% ipython --no-banner

In [1]: import numpy as np

In [2]: from numpy import linalg as LA

In [3]: np.set_printoptions(precision=3, suppress=True, linewidth=200)

In [4]: E = np.loadtxt("run5.csv", delimiter=",")

In [5]: print(E)
[[ 1.512  0.075 -1.969  1.106 -0.086  1.578 -0.981 -1.79   0.197 -1.61 ]
 [ 0.075 -1.536  1.321  0.578 -0.11  -0.961 -2.687 -0.671 -1.43  -1.518]
 [-1.969  1.321  0.445  0.103  2.907 -0.686 -0.538  1.985  1.295  1.698]
 [ 1.106  0.578  0.103  1.191  0.701  1.041  2.288  0.918 -1.646  1.703]
 [-0.086 -0.11   2.907  0.701 -3.042 -0.999 -0.989 -0.874  3.365 -1.507]
 [ 1.578 -0.961 -0.686  1.041 -0.999 -0.093  1.329 -0.499  2.228 -1.569]
 [-0.981 -2.687 -0.538  2.288 -0.989  1.329 -2.438  0.263 -1.402  0.965]
 [-1.79  -0.671  1.985  0.918 -0.874 -0.499  0.263  1.596  2.406 -1.27 ]
 [ 0.197 -1.43   1.295 -1.646  3.365  2.228 -1.402  2.406  1.419 -0.173]
 [-1.61  -1.518  1.698  1.703 -1.507 -1.569  0.965 -1.27  -0.173  1.945]]

In [6]: x = np.array([5, 1, 0, 3, 5, 3, 3, 2, 2, 1])

In [7]: target = E @ x

In [8]: print(target)
[  7.518 -16.641  10.906  23.42  -16.136  10.654 -10.313  -5.211  21.397 -14.747]

In [9]: print(np.round(LA.solve(E, E[:, 8]), 3) + 0)
[0. 0. 0. 0. 0. 0. 0. 0. 1. 0.]

In [10]: print(np.round(LA.solve(E, target + E[:, 4]), 3) + 0)
[5. 1. 0. 3. 6. 3. 3. 2. 2. 1.]

In [11]: print(np.round(LA.solve(E, 3 * target), 3) + 0)
[15.  3.  0.  9. 15.  9.  9.  6.  6.  3.]

In [12]: rng = np.random.default_rng(602)

In [13]: z = rng.permutation(10)

In [14]: print(z)
[5 8 6 9 1 2 7 0 3 4]

In [15]: M2 = E[z][:, z]

In [16]: print(M2)
[[-0.093  2.228  1.329 -1.569 -0.961 -0.686 -0.499  1.578  1.041 -0.999]
 [ 2.228  1.419 -1.402 -0.173 -1.43   1.295  2.406  0.197 -1.646  3.365]
 [ 1.329 -1.402 -2.438  0.965 -2.687 -0.538  0.263 -0.981  2.288 -0.989]
 [-1.569 -0.173  0.965  1.945 -1.518  1.698 -1.27  -1.61   1.703 -1.507]
 [-0.961 -1.43  -2.687 -1.518 -1.536  1.321 -0.671  0.075  0.578 -0.11 ]
 [-0.686  1.295 -0.538  1.698  1.321  0.445  1.985 -1.969  0.103  2.907]
 [-0.499  2.406  0.263 -1.27  -0.671  1.985  1.596 -1.79   0.918 -0.874]
 [ 1.578  0.197 -0.981 -1.61   0.075 -1.969 -1.79   1.512  1.106 -0.086]
 [ 1.041 -1.646  2.288  1.703  0.578  0.103  0.918  1.106  1.191  0.701]
 [-0.999  3.365 -0.989 -1.507 -0.11   2.907 -0.874 -0.086  0.701 -3.042]]

In [17]: print(np.sort(np.abs(LA.eigvals(M2))))
[1.    2.    2.    2.001 3.    3.999 6.    6.    7.    8.   ]

In [18]: z = rng.permutation(10)

In [19]: M2 = E[:, z] * rng.choice([-1, 1], 10)

In [20]: print(M2)
[[ 1.61   1.578 -1.512 -1.79  -1.106  1.969  0.981 -0.075  0.086  0.197]
 [ 1.518 -0.961 -0.075 -0.671 -0.578 -1.321  2.687  1.536  0.11  -1.43 ]
 [-1.698 -0.686  1.969  1.985 -0.103 -0.445  0.538 -1.321 -2.907  1.295]
 [-1.703  1.041 -1.106  0.918 -1.191 -0.103 -2.288 -0.578 -0.701 -1.646]
 [ 1.507 -0.999  0.086 -0.874 -0.701 -2.907  0.989  0.11   3.042  3.365]
 [ 1.569 -0.093 -1.578 -0.499 -1.041  0.686 -1.329  0.961  0.999  2.228]
 [-0.965  1.329  0.981  0.263 -2.288  0.538  2.438  2.687  0.989 -1.402]
 [ 1.27  -0.499  1.79   1.596 -0.918 -1.985 -0.263  0.671  0.874  2.406]
 [ 0.173  2.228 -0.197  2.406  1.646 -1.295  1.402  1.43  -3.365  1.419]
 [-1.945 -1.569  1.61  -1.27  -1.703 -1.698 -0.965  1.518  1.507 -0.173]]

In [21]: left, _, VT = LA.svd(E.T @ M2)

In [22]: print(np.round(LA.lstsq(E, M2)[0], 3) + 0)
[[ 0.  0. -1.  0.  0.  0.  0.  0.  0.  0.]
 [ 0.  0.  0.  0.  0.  0.  0. -1.  0.  0.]
 [ 0.  0.  0.  0.  0. -1.  0.  0.  0.  0.]
 [ 0.  0.  0.  0. -1.  0.  0.  0.  0.  0.]
 [ 0.  0.  0.  0.  0.  0.  0.  0. -1.  0.]
 [ 0.  1.  0.  0.  0.  0.  0.  0.  0.  0.]
 [ 0.  0.  0.  0.  0.  0. -1.  0.  0.  0.]
 [ 0.  0.  0.  1.  0.  0.  0.  0.  0.  0.]
 [ 0.  0.  0.  0.  0.  0.  0.  0.  0.  1.]
 [-1.  0.  0.  0.  0.  0.  0.  0.  0.  0.]]

In [23]: print(np.round(left @ VT, 3) + 0)
[[ 0.  0. -1.  0.  0.  0.  0.  0.  0.  0.]
 [ 0.  0.  0.  0.  0.  0.  0. -1.  0.  0.]
 [ 0.  0.  0.  0.  0. -1.  0.  0.  0.  0.]
 [ 0.  0.  0.  0. -1.  0.  0.  0.  0.  0.]
 [ 0.  0.  0.  0.  0.  0.  0.  0. -1.  0.]
 [ 0.  1.  0.  0.  0.  0.  0.  0.  0.  0.]
 [ 0.  0.  0.  0.  0.  0. -1.  0.  0.  0.]
 [ 0.  0.  0.  1.  0.  0.  0.  0.  0.  0.]
 [ 0.  0.  0.  0.  0.  0.  0.  0.  0.  1.]
 [-1.  0.  0.  0.  0.  0.  0.  0.  0.  0.]]

In [24]: G = M2.T @ M2

In [25]: print(np.diag(G))
[21.77  15.416 16.687 19.468 16.249 23.542 25.361 17.399 34.55  32.555]

In [26]: print(np.allclose(G, G.T))
True

In [27]: W0 = np.load("x.npy")

In [28]: print(W0)
[[ 1  0  0  0  0  0  0  0]
 [ 1  1  0  0  0  0  0  0]
 [ 2 -1  1  0  0  0  0  0]
 [ 3 -1 -3  1  0  0  0  0]
 [ 2 -2  3  0  1  0  0  0]
 [ 2  2  3  3 -2  1  0  0]
 [-2  2 -3 -3 -1 -2  1  0]
 [-2 -1  2 -3  2 -2  1  1]]

In [29]: # triangular: eigenvalues sit on the diagonal

In [30]: M2 = np.array([[-1, 0, 2],
    ...:     [-2, -1, -1],
    ...:     [3, 2, 3],
    ...:     [1, -1, -1],
    ...:     [-3, -2, -1],
    ...:     [1, 3, 3],
    ...:     [-1, -1, -3],
    ...:     [-1, -3, -1]])

In [31]: print(np.einsum("ij->j", W0))
[ 7  0  3 -2  0 -3  2  1]

In [32]: print(np.einsum("ik,kj->ji", W0, M2))
[[ -1  -3   3  -9   8  13 -14  -3]
 [  0  -1   3  -6   6   8 -10  -6]
 [  2   1   8  -3  14  13 -20  -6]]
